$ ipython --no-banner

In [1]: import numpy as np

In [2]: np.set_printoptions(precision=2, suppress=True, linewidth=160, floatmode="fixed")

In [3]: def rnd(a):
   ...:     return np.round(a, 2) + 0
   ...: 

In [4]: F = np.loadtxt("w.csv", delimiter=",")

In [5]: F
Out[5]: 
array([[ 0.56, -2.24, -3.04,  1.66, -0.65],
       [ 0.39, -2.57, -3.58,  0.46,  1.44],
       [-7.67,  2.31,  1.38,  6.71,  2.16],
       [-7.85,  1.89,  1.62,  8.72,  2.30],
       [-6.76,  0.24,  3.45,  9.02,  2.82],
       [-7.03,  0.78,  2.97,  9.71,  1.03],
       [ 1.64, -1.96, -4.06,  2.56,  0.85],
       [-5.82,  2.40,  1.99,  8.34,  2.11],
       [-1.69, -2.40, -2.76,  2.09,  1.77],
       [ 0.86, -2.46, -4.20,  1.78,  1.40]])

In [6]: hat = F @ np.linalg.solve(F.T @ F, F.T)

In [7]: print(rnd(np.diag(hat)))
[0.60 0.31 0.58 0.33 0.76 0.60 0.55 0.51 0.44 0.31]

In [8]: rnd(hat @ F[:, 1])
Out[8]: array([-2.24, -2.57,  2.31,  1.89,  0.24,  0.78, -1.96,  2.40, -2.40, -2.46])

In [9]: np.allclose(hat @ hat, hat)
Out[9]: True

In [10]: x = np.array([4, 2, 0, 1, 2])

In [11]: y = F @ x

In [12]: c, lr = np.zeros(5), 1 / np.linalg.norm(F, 2) ** 2

In [13]: for i in range(12):
    ...:     c -= lr * F.T @ (F @ c - y)
    ...:     if i % 2 == 0: print(i, round(np.linalg.norm(F @ c - y), 2))
    ...: 
0 11.04
2 10.75
4 10.51
6 10.31
8 10.12
10 9.94

In [14]: rnd(np.linalg.cond(F))
Out[14]: np.float64(13.38)

In [15]: Xc = F - F.mean(axis=0)

In [16]: left, sv, vt = np.linalg.svd(Xc, full_matrices=False)

In [17]: print((np.sign(left[:, 0]) == np.sign(left[0, 0])).astype(int))
[1 1 0 0 0 0 1 0 1 1]

In [18]: np.abs(left[:, 0]).argmax()
Out[18]: np.int64(1)

In [19]: rnd(sv ** 2 / (sv ** 2).sum())
Out[19]: array([0.94, 0.03, 0.02, 0.01, 0.00])

In [20]: B = np.c_[F[:, :3] @ np.array([[5, 8, 4], [2, 2, 6], [0, 3, 0]]), np.array([5, 0, 5, 3, -2, 0, 3, -5, -5, 4])]

In [21]: rnd(B)
Out[21]: 
array([[ -1.68,  -9.12, -11.20,   5.00],
       [ -3.19, -12.76, -13.86,   0.00],
       [-33.73, -52.60, -16.82,   5.00],
       [-35.47, -54.16, -20.06,   3.00],
       [-33.32, -43.25, -25.60,  -2.00],
       [-33.59, -45.77, -23.44,   0.00],
       [  4.28,  -2.98,  -5.20,   3.00],
       [-24.30, -35.79,  -8.88,  -5.00],
       [-13.25, -26.60, -21.16,  -5.00],
       [ -0.62, -10.64, -11.32,   4.00]])

In [22]: rnd(np.linalg.lstsq(F, B[:, 0])[0])
Out[22]: array([5.00, 2.00, 0.00, 0.00, 0.00])

In [23]: print(rnd(np.linalg.norm(B - F @ np.linalg.lstsq(F, B)[0], axis=0)))
[0.00 0.00 0.00 8.98]

In [24]: M = np.load("run0.npy")

In [25]: M
Out[25]: 
array([[4, 2, 4, 2, 0],
       [2, 1, 2, 1, 0],
       [4, 2, 4, 2, 0],
       [2, 1, 2, 1, 0],
       [0, 0, 0, 0, 0]])

In [26]: x = np.array([1, 1, 0, 3, 0])

In [27]: a = np.maximum(M @ x, 0)

In [28]: a
Out[28]: array([12,  6, 12,  6,  0])

In [29]: np.maximum(M @ (3 * x), 0)
Out[29]: array([36, 18, 36, 18,  0])

In [30]: rnd(np.tanh(M @ x))
Out[30]: array([1.00, 1.00, 1.00, 1.00, 0.00])

In [31]: np.maximum(M @ x, 0) - np.maximum(-M @ x, 0)
Out[31]: array([12,  6, 12,  6,  0])

In [32]: evals, vecs = np.linalg.eigh(M)

In [33]: x = np.array([1, 0, 3, 3, 1])

In [34]: print(x @ M @ x / (x @ x), rnd(evals[0]), evals[-1])
6.05 0.0 10.0

In [35]: rnd(vecs * np.abs(evals) @ vecs.T)
Out[35]: 
array([[4.00, 2.00, 4.00, 2.00, 0.00],
       [2.00, 1.00, 2.00, 1.00, 0.00],
       [4.00, 2.00, 4.00, 2.00, 0.00],
       [2.00, 1.00, 2.00, 1.00, 0.00],
       [0.00, 0.00, 0.00, 0.00, 0.00]])

In [36]: rnd(np.linalg.eigvalsh(M[1:, 1:]))
Out[36]: array([0.00, 0.00, 0.00, 6.00])

In [37]: x @ M @ x
Out[37]: np.int64(121)

In [38]: (np.sign(vecs[:, -1].round(6)) == np.sign(vecs[0, -1].round(6))).astype(int)
Out[38]: array([1, 1, 1, 1, 0])

In [39]: f, g = F[7], F[1]

In [40]: rnd(f @ f)
Out[40]: np.float64(117.6)

In [41]: p = (f @ g) / (f @ f) * f

In [42]: print(rnd(np.linalg.norm(f + g) ** 2 + np.linalg.norm(f - g) ** 2))
278.92

In [43]: np.linalg.matrix_rank(np.outer(f, g))
Out[43]: np.int64(1)

In [44]: r = np.linalg.matrix_rank(M)

In [45]: r
Out[45]: np.int64(1)

In [46]: null = np.linalg.svd(M)[2][r:].T

In [47]: [int(np.linalg.matrix_rank(M[:, :j + 1])) for j in range(5)]
Out[47]: [1, 1, 1, 1, 1]

In [48]: rnd(np.linalg.norm(M, 2) / np.linalg.norm(M))
Out[48]: np.float64(1.0)

In [49]: X = np.loadtxt("data.csv", delimiter=",")

In [50]: rnd(X)
Out[50]: 
array([[ 0.71, -0.71,  0.00,  0.00],
       [ 0.71,  0.71,  0.00,  0.00],
       [ 0.00,  0.00,  1.00,  0.00],
       [ 0.00,  0.00,  0.00,  1.00]])

In [51]: f = np.array([3, 0, 3, 3])

In [52]: B = X + np.outer(f, np.eye(4)[1])

In [53]: np.linalg.matrix_rank(np.linalg.inv(B) - np.linalg.inv(X), tol=1e-8)
Out[53]: np.int64(1)

In [54]: feats = np.load("arr.npy")

In [55]: feats
Out[55]: 
array([[-2,  1,  0,  0,  0,  0],
       [ 2, -2,  0,  0,  0,  0],
       [ 3, -2,  0,  0,  0,  0],
       [ 0,  0, -2,  1,  0,  0],
       [ 0,  0,  2, -2,  0,  0],
       [ 0,  0,  3, -2,  0,  0],
       [ 0,  0,  0,  0, -2,  1],
       [ 0,  0,  0,  0,  2, -2],
       [ 0,  0,  0,  0,  3, -2]])

In [56]: B = feats / np.sqrt((feats ** 2).mean(axis=1, keepdims=True))

In [57]: rnd(B[4])
Out[57]: array([ 0.00,  0.00,  1.73, -1.73,  0.00,  0.00])

In [58]: x = np.array([-2, 2, 3, -1, 1, -2])

In [59]: y = feats @ x

In [60]: rnd(np.linalg.pinv(feats) @ feats)
Out[60]: 
array([[1.00, 0.00, 0.00, 0.00, 0.00, 0.00],
       [0.00, 1.00, 0.00, 0.00, 0.00, 0.00],
       [0.00, 0.00, 1.00, 0.00, 0.00, 0.00],
       [0.00, 0.00, 0.00, 1.00, 0.00, 0.00],
       [0.00, 0.00, 0.00, 0.00, 1.00, 0.00],
       [0.00, 0.00, 0.00, 0.00, 0.00, 1.00]])

In [61]: y
Out[61]: array([  6,  -8, -10,  -7,   8,  11,  -4,   6,   7])

In [62]: rnd(np.linalg.lstsq(feats, y)[0])
Out[62]: array([-2.00,  2.00,  3.00, -1.00,  1.00, -2.00])

In [63]: rng = np.random.default_rng(470)

In [64]: y = y + 0.1 * rng.normal(size=9)

In [65]: rnd(y)
Out[65]: array([ 6.14, -8.14, -9.92, -7.06,  8.23, 11.17, -4.07,  5.82,  7.08])

In [66]: c, *_ = np.linalg.lstsq(feats, y)

In [67]: rnd(np.linalg.norm(y - feats @ c))
Out[67]: np.float64(0.2)

In [68]: [round(float(np.linalg.norm(np.linalg.solve(feats.T @ feats + lam * np.eye(6), feats.T @ y))), 2) for lam in (0, 1, 10, 100)]
Out[68]: [4.75, 4.45, 3.32, 0.94]

In [69]: rnd(c)
Out[69]: array([-1.98,  2.06,  2.94, -1.17,  1.19, -1.73])

In [70]: E = np.loadtxt("layer7.csv", delimiter=",")

In [71]: E
Out[71]: 
array([[1.00, 4.00, 1.00, 0.00],
       [4.00, 1.00, 4.00, 1.00],
       [1.00, 4.00, 1.00, 4.00],
       [0.00, 1.00, 4.00, 1.00]])

In [72]: evals, vecs = np.linalg.eig(E)

In [73]: rnd(np.sort(np.linalg.eigvals(E @ E)))
Out[73]: array([ 5.69,  6.79, 21.21, 70.31])

In [74]: rnd(np.sort(np.linalg.eigvals(E.T)))
Out[74]: array([-4.61, -2.39,  2.61,  8.39])

In [75]: z = rng.permutation(4)

In [76]: B = E[:, z] * rng.choice([-1, 1], 4)

In [77]: B
Out[77]: 
array([[ 1.00, -1.00, -0.00,  4.00],
       [ 4.00, -4.00, -1.00,  1.00],
       [ 1.00, -1.00, -4.00,  4.00],
       [ 4.00, -0.00, -1.00,  1.00]])

In [78]: left, _, vt = np.linalg.svd(E.T @ B)

In [79]: rnd(left @ vt)
Out[79]: 
array([[ 0.00, -1.00,  0.00,  0.00],
       [ 0.00,  0.00,  0.00,  1.00],
       [ 1.00,  0.00,  0.00,  0.00],
       [ 0.00,  0.00, -1.00,  0.00]])

In [80]: z = rng.permutation(4)

In [81]: z
Out[81]: array([3, 1, 0, 2])

In [82]: B = E[z][:, z]

In [83]: np.diag(B)
Out[83]: array([1.00, 1.00, 1.00, 1.00])

In [84]: print(np.allclose(B, E))
False

In [85]: np.trace(B)
Out[85]: np.float64(4.0)

In [86]: rnd(np.linalg.det(B)), rnd(np.linalg.det(E[z]))
Out[86]: (np.float64(240.0), np.float64(240.0))

In [87]: B = np.array([[-3, 1, 2], [-1, -3, 2]])

In [88]: Z = np.kron(B, E)

In [89]: np.linalg.matrix_rank(Z)
Out[89]: np.int64(8)

In [90]: Z.shape
Out[90]: (8, 12)

In [91]: Z
Out[91]: 
array([[ -3.00, -12.00,  -3.00,  -0.00,   1.00,   4.00,   1.00,   0.00,   2.00,   8.00,   2.00,   0.00],
       [-12.00,  -3.00, -12.00,  -3.00,   4.00,   1.00,   4.00,   1.00,   8.00,   2.00,   8.00,   2.00],
       [ -3.00, -12.00,  -3.00, -12.00,   1.00,   4.00,   1.00,   4.00,   2.00,   8.00,   2.00,   8.00],
       [ -0.00,  -3.00, -12.00,  -3.00,   0.00,   1.00,   4.00,   1.00,   0.00,   2.00,   8.00,   2.00],
       [ -1.00,  -4.00,  -1.00,  -0.00,  -3.00, -12.00,  -3.00,  -0.00,   2.00,   8.00,   2.00,   0.00],
       [ -4.00,  -1.00,  -4.00,  -1.00, -12.00,  -3.00, -12.00,  -3.00,   8.00,   2.00,   8.00,   2.00],
       [ -1.00,  -4.00,  -1.00,  -4.00,  -3.00, -12.00,  -3.00, -12.00,   2.00,   8.00,   2.00,   8.00],
       [ -0.00,  -1.00,  -4.00,  -1.00,  -0.00,  -3.00, -12.00,  -3.00,   0.00,   2.00,   8.00,   2.00]])

In [92]: hat = np.triu(np.array([[-5, -2, -1, 4], [5, 4, 3, 1], [-3, 5, 4, -1], [5, 0, -4, -1]]), 1) + np.eye(4)

In [93]: B = hat @ E @ np.linalg.inv(hat)

In [94]: rnd(np.poly(B))
Out[94]: array([  1.00,  -4.00, -44.00,  32.00, 240.00])

In [95]: B
Out[95]: 
array([[  -8.00,  -14.00,   42.00,   86.00],
       [   7.00,   28.00,  -66.00, -108.00],
       [   1.00,    5.00,  -17.00,  -23.00],
       [   0.00,    1.00,    1.00,    1.00]])

In [96]: rnd(np.linalg.det(B))
Out[96]: np.float64(240.0)

In [97]: W0 = np.array([[-2, 3, 1, 0], [-3, -3, 1, 0], [-2, -2, 0, 2], [0, -2, 1, -1]])

In [98]: W0
Out[98]: 
array([[-2,  3,  1,  0],
       [-3, -3,  1,  0],
       [-2, -2,  0,  2],
       [ 0, -2,  1, -1]])

In [99]: f = np.array([-2, 3, -2, 3])

In [100]: B = W0 + np.outer(f, np.eye(4)[3])

In [101]: np.linalg.matrix_rank(B - W0)
Out[101]: np.int64(1)

In [102]: np.linalg.matrix_rank(np.linalg.inv(B) - np.linalg.inv(W0), tol=1e-8)
Out[102]: np.int64(1)

In [103]: q, vecs = np.linalg.qr(W0[:, :2])[0], np.linalg.qr(W0[:, 2:])[0]

In [104]: sv = np.linalg.svd(q.T @ vecs, compute_uv=False)

In [105]: rnd(np.degrees(np.arccos(sv.clip(0, 1))))
Out[105]: array([18.89, 88.37])

In [106]: rnd(np.linalg.norm(q @ q.T - vecs @ vecs.T, 2))
Out[106]: np.float64(1.0)

In [107]: hat = np.triu(np.array([[-3, -2, -2, -3], [2, 1, -3, -3], [2, 0, 3, 2], [0, -2, 0, -3]]), 1) + np.eye(4)

In [108]: B = hat @ W0 @ np.linalg.inv(hat)

In [109]: rnd(np.linalg.det(B))
Out[109]: np.float64(-24.0)

In [110]: hat @ W0 - W0 @ hat
Out[110]: 
array([[ 10.00,  12.00,   0.00,   0.00],
       [  6.00,   6.00, -18.00, -23.00],
       [  0.00,  -8.00,  -8.00, -14.00],
       [  0.00,   0.00,  -6.00,  -8.00]])

In [111]: B
Out[111]: 
array([[   8.00,   35.00,  117.00, -106.00],
       [   3.00,   15.00,   49.00,  -47.00],
       [  -2.00,  -10.00,  -32.00,   28.00],
       [   0.00,   -2.00,   -5.00,    3.00]])

In [112]: rnd(np.poly(B))
Out[112]: array([  1.00,   6.00,  22.00,  23.00, -24.00])

In [113]: mat = np.load("dump.npy")

In [114]: mat
Out[114]: 
array([[-0.11,  3.35, -2.06],
       [-0.05,  1.09, -0.64],
       [ 0.69,  1.61, -1.89],
       [-0.03, -0.95,  0.85],
       [ 0.43, -0.39, -0.20],
       [ 0.28, -3.58,  2.12],
       [-0.50,  0.36,  0.23],
       [-0.27, -3.22,  2.19],
       [-0.34,  3.55, -1.95],
       [-0.06, -3.36,  2.19],
       [-0.09, -1.18,  0.67],
       [ 0.33, -1.45,  0.55],
       [ 0.29,  2.67, -2.11],
       [ 0.11,  0.78, -0.65],
       [-0.28,  1.25, -0.64],
       [-0.63, -0.59,  0.86],
       [-0.27, -1.78,  1.71],
       [-0.12,  3.25, -2.21],
       [ 0.23, -2.37,  1.22],
       [-0.64, -0.58,  1.01],
       [ 0.17,  1.09, -0.61],
       [ 0.45, -2.51,  1.11],
       [ 0.29, -2.37,  1.26],
       [ 0.30,  2.91, -2.33],
       [ 0.50,  0.63, -0.84]])

In [115]: Xc = mat - mat.mean(axis=0)

In [116]: left, sv, vt = np.linalg.svd(Xc, full_matrices=False)

In [117]: print(rnd(Xc.mean(axis=0)))
[0.00 0.00 0.00]

In [118]: (np.sign(left[:, 0]) == np.sign(left[0, 0])).astype(int)
Out[118]: array([1, 1, 1, 0, 0, 0, 1, 0, 1, 0, 0, 0, 1, 1, 1, 0, 0, 1, 0, 0, 1, 0, 0, 1, 1])

In [119]: print(np.abs(left[:, 0]).argmax())
5

In [120]: np.linalg.matrix_rank(Xc)
Out[120]: np.int64(3)

In [121]: rnd(np.abs(vt[-1]))
Out[121]: array([0.66, 0.41, 0.63])

In [122]: rnd(sv ** 2 / (sv ** 2).sum())
Out[122]: array([0.97, 0.03, 0.00])
